>>> import numpy as np
>>> from numpy import linalg as LA
>>> np.set_printoptions(precision=3, suppress=True, linewidth=160, legacy="1.25")
>>> J = np.load("layer4.npy")
>>> print(J)
[[ 1  2  0]
 [ 7  2  4]
 [ 9  2  6]
 [ 1  2  0]
 [11  2  8]
 [ 9  2  6]
 [ 9  2  6]
 [ 7  2  4]
 [11  2  8]
 [11  2  8]
 [ 5  2  2]
 [ 5  2  2]
 [ 1  2  0]
 [ 9  2  6]
 [ 3  2  0]
 [ 9  2  6]
 [ 7  2  4]]
>>> x0 = np.array([3, 1, 0])
>>> y = J @ x0
>>> b, lr = np.zeros(3), 1 / LA.norm(J, 2) ** 2
>>> for i in range(6):
...     b -= lr * J.T @ (J @ b - y)
...     if i % 2 == 0: print(i, round(LA.norm(J @ b - y), 3))
... 
0 6.31
2 6.129
4 5.954
>>> b
array([2.201, 0.598, 1.36 ])
>>> round(float(LA.cond(J)), 3)
29.617
>>> mat = np.array([[-2, 4, -1, 0], [0, 4, 1, 5], [0, 0, 3, 3], [0, 0, 0, 0]])
>>> G = mat.T @ mat
>>> LA.svd(mat, compute_uv=False) ** 2
array([55.874, 22.746,  2.379,  0.   ])
>>> np.trace(G), (mat ** 2).sum()
(81, 81)
>>> np.round(LA.eigvalsh(G)[::-1], 3) + 0
array([55.874, 22.746,  2.379,  0.   ])
>>> np.diag(G)
array([ 4, 32, 11, 34])
>>> LA.matrix_rank(G)
3
>>> rng = np.random.default_rng(69)
>>> labels = rng.permutation(4)
>>> labels
array([0, 1, 3, 2])
>>> Y = mat[labels][:, labels]
>>> print(np.round(LA.det(Y), 3), round(LA.det(mat[labels]), 3))
0.0 0.0
>>> Y
array([[-2,  4,  0, -1],
       [ 0,  4,  5,  1],
       [ 0,  0,  0,  0],
       [ 0,  0,  3,  3]])
>>> np.trace(Y)
5
>>> np.diag(Y)
array([-2,  4,  0,  3])
